$ ipython --no-banner

In [1]: import numpy as np

In [2]: import numpy.linalg as la

In [3]: np.set_printoptions(suppress=True, linewidth=120)

In [4]: mat = np.load("layer9.npy")

In [5]: mat
Out[5]: 
array([[-3., -4., -1., -1.],
       [ 6.,  8.,  2.,  2.],
       [-7., -8., -1., -3.],
       [-5., -4.,  1., -3.]])

In [6]: # rank 2

In [7]: def softmax(z):
   ...:     e = np.exp(z - z.max(axis=-1, keepdims=True))
   ...:     return e / e.sum(axis=-1, keepdims=True)
   ...: 

In [8]: np.round(softmax(mat[2]), 2) + 0
Out[8]: array([0.  , 0.  , 0.88, 0.12])

In [9]: np.round(softmax(10 * mat[2]), 2) + 0
Out[9]: array([0., 0., 1., 0.])

In [10]: np.round(softmax(mat).sum(axis=1), 2)
Out[10]: array([1., 1., 1., 1.])

In [11]: att = mat @ mat.T / np.sqrt(4)

In [12]: np.round(softmax(att + np.triu(np.full(att.shape, -np.inf), 1)), 2) + 0
Out[12]: 
array([[1., 0., 0., 0.],
       [0., 1., 0., 0.],
       [0., 0., 1., 0.],
       [0., 0., 1., 0.]])

In [13]: softmax(att).round(6).argmax(axis=1)
Out[13]: array([2, 1, 2, 2])

In [14]: np.round(softmax(att), 2) + 0
Out[14]: 
array([[0., 0., 1., 0.],
       [0., 1., 0., 0.],
       [0., 0., 1., 0.],
       [0., 0., 1., 0.]])

In [15]: np.round(np.poly(mat), 2) + 0
Out[15]: array([ 1., -1., -2.,  0.,  0.])

In [16]: np.einsum("ii->", mat)
Out[16]: np.float64(1.0)

In [17]: round(float(la.det(mat[::-1])), 2)
Out[17]: -0.0

In [18]: round(la.det(2 * mat), 2), round(la.det(mat), 2)
Out[18]: (np.float64(-0.0), np.float64(-0.0))

In [19]: J = np.load("test11.npy")

In [20]: J
Out[20]: 
array([[ 2,  0,  2,  0],
       [ 3,  0,  3,  2],
       [ 6,  3,  5,  2],
       [ 8,  4,  5,  5],
       [10,  6,  8,  5],
       [10,  6,  9,  8],
       [11,  7, 11,  8],
       [12,  8, 12,  9],
       [12,  9, 13,  9],
       [15, 11, 13, 11],
       [15, 12, 14, 11],
       [18, 14, 15, 13],
       [20, 15, 15, 16],
       [20, 18, 15, 17],
       [21, 19, 18, 18],
       [22, 22, 20, 21],
       [22, 25, 22, 23],
       [23, 27, 24, 24],
       [23, 30, 24, 27]])

In [21]: Ac = J - J.mean(axis=0)

In [22]: vecs = la.svd(Ac)[2][:1]

In [23]: Y = Ac - Ac @ vecs.T @ vecs

In [24]: np.round(np.diag(vecs.T @ vecs), 2)
Out[24]: array([0.19, 0.35, 0.19, 0.27])

In [25]: np.round(np.cov(Ac @ vecs.T, rowvar=False), 2)
Out[25]: np.float64(231.95)

In [26]: np.round(la.norm(Y) / la.norm(Ac), 2)
Out[26]: np.float64(0.14)

In [27]: gram = np.cov(J, rowvar=False)

In [28]: np.round(np.corrcoef(J.T), 2)
Out[28]: 
array([[1.  , 0.96, 0.96, 0.96],
       [0.96, 1.  , 0.98, 0.99],
       [0.96, 0.98, 1.  , 0.98],
       [0.96, 0.99, 0.98, 1.  ]])

In [29]: np.round(np.polyfit(J[:, 1], J[:, 0], 1), 2)
Out[29]: array([0.72, 5.39])

In [30]: np.argwhere(np.triu(np.abs(np.corrcoef(J.T)) > 0.8, 1))
Out[30]: 
array([[0, 1],
       [0, 2],
       [0, 3],
       [1, 2],
       [1, 3],
       [2, 3]])

In [31]: E = np.loadtxt("m.csv", delimiter=",")

In [32]: E
Out[32]: 
array([[ 3.26,  3.18,  1.62,  1.67],
       [-1.02, -1.41, -1.01, -0.95],
       [ 1.95,  1.56,  0.78,  0.75],
       [ 0.28, -0.42, -0.09, -0.35],
       [-1.41, -0.41, -0.41, -0.11],
       [-0.82,  0.46,  0.29,  0.51],
       [-0.87, -0.87, -0.64, -0.52],
       [-3.35, -2.6 , -1.67, -1.34],
       [-1.89, -1.79, -1.02, -1.  ],
       [ 0.62,  0.56,  0.27,  0.25],
       [-3.23, -1.89, -1.03, -0.76],
       [ 0.84,  1.29,  0.71,  0.79],
       [-3.17, -0.64, -0.5 ,  0.05],
       [ 0.84,  1.41,  1.17,  1.01],
       [-0.6 , -0.42, -0.18, -0.15],
       [ 2.7 ,  1.57,  1.2 ,  0.7 ],
       [-2.83, -1.4 , -0.82, -0.57],
       [ 1.47,  1.26,  0.51,  0.6 ],
       [ 1.18,  0.28, -0.02, -0.06],
       [-1.4 , -1.3 , -0.67, -0.7 ],
       [ 1.79,  1.09,  0.74,  0.49],
       [ 2.41,  1.59,  0.91,  0.79],
       [ 0.13, -0.35, -0.05, -0.24],
       [-0.97, -0.76, -0.42, -0.39]])

In [33]: Ac = E - E.mean(axis=0)

In [34]: left, sig, vt = la.svd(Ac, full_matrices=False)

In [35]: sig.round(2)
Out[35]: array([12.36,  2.94,  0.64,  0.11])

In [36]: la.matrix_rank(Ac)
Out[36]: np.int64(4)

In [37]: np.searchsorted(np.cumsum(sig ** 2) / (sig ** 2).sum(), 0.9) + 1
Out[37]: np.int64(1)

In [38]: np.round(sig ** 2 / (sig ** 2).sum(), 2) + 0
Out[38]: array([0.94, 0.05, 0.  , 0.  ])

In [39]: np.abs(left[:, 0]).argmax()
Out[39]: np.int64(0)

In [40]: Ac = E - E.mean(axis=0)

In [41]: vecs = la.svd(Ac)[2][:3]

In [42]: Y = Ac - Ac @ vecs.T @ vecs

In [43]: np.round((Ac @ vecs.T).std(axis=0), 2)
Out[43]: array([2.52, 0.6 , 0.13])

In [44]: gram = np.cov(E, rowvar=False)

In [45]: np.argsort(-E.std(axis=0).round(6), kind="stable")
Out[45]: array([0, 1, 2, 3])

In [46]: np.round(la.eigvalsh(gram)[::-1], 2) + 0
Out[46]: array([6.64, 0.38, 0.02, 0.  ])

In [47]: np.round(E.std(axis=0), 2)
Out[47]: array([1.9 , 1.39, 0.83, 0.73])

In [48]: np.argwhere(np.triu(np.abs(np.corrcoef(E.T)) > 0.8, 1))
Out[48]: 
array([[0, 1],
       [0, 2],
       [0, 3],
       [1, 2],
       [1, 3],
       [2, 3]])

In [49]: np.round(np.polyfit(E[:, 3], E[:, 2], 1), 2)
Out[49]: array([ 1.1 , -0.04])

In [50]: gram.shape
Out[50]: (4, 4)

In [51]: np.round(np.median(E, axis=0), 2)
Out[51]: array([-0.24, -0.38, -0.07, -0.08])

In [52]: blk = np.stack([E, 3 * E, E[::-1]])

In [53]: la.matrix_rank(blk)
Out[53]: array([4, 4, 4])

In [54]: np.round(la.norm(blk, axis=(1, 2)), 2)
Out[54]: array([12.75, 38.24, 12.75])

In [55]: np.round(np.einsum("bij,cij->bc", blk, blk), 2)
Out[55]: 
array([[ 162.5 ,  487.49,  -10.89],
       [ 487.49, 1462.47,  -32.67],
       [ -10.89,  -32.67,  162.5 ]])

In [56]: (blk @ E.T).shape
Out[56]: (3, 24, 24)

In [57]: M = np.loadtxt("w.csv", delimiter=",")

In [58]: M.round(2)
Out[58]: 
array([[0.25, 0.25, 0.25, 0.  , 0.25, 0.  ],
       [0.  , 1.  , 0.  , 0.  , 0.  , 0.  ],
       [0.  , 0.  , 0.5 , 0.5 , 0.  , 0.  ],
       [0.  , 0.33, 0.33, 0.33, 0.  , 0.  ],
       [0.  , 0.  , 0.  , 0.  , 1.  , 0.  ],
       [0.33, 0.33, 0.  , 0.  , 0.  , 0.33]])

In [59]: np.round(np.sort(np.abs(la.eigvals(M)))[::-1], 2)
Out[59]: array([1.  , 1.  , 0.83, 0.33, 0.25, 0.  ])

In [60]: M @ np.ones(6)
Out[60]: array([1., 1., 1., 1., 1., 1.])

In [61]: M.sum(axis=1)
Out[61]: array([1., 1., 1., 1., 1., 1.])

In [62]: pr = np.eye(6)[5]

In [63]: for _ in range(6):
    ...:     pr = pr @ M
    ...:     print(pr.round(2))
    ...: 
[0.33 0.33 0.   0.   0.   0.33]
[0.19 0.53 0.08 0.   0.08 0.11]
[0.09 0.61 0.09 0.04 0.13 0.04]
[0.03 0.66 0.08 0.06 0.15 0.01]
[0.01 0.69 0.07 0.06 0.16 0.  ]
[0.   0.72 0.06 0.05 0.16 0.  ]
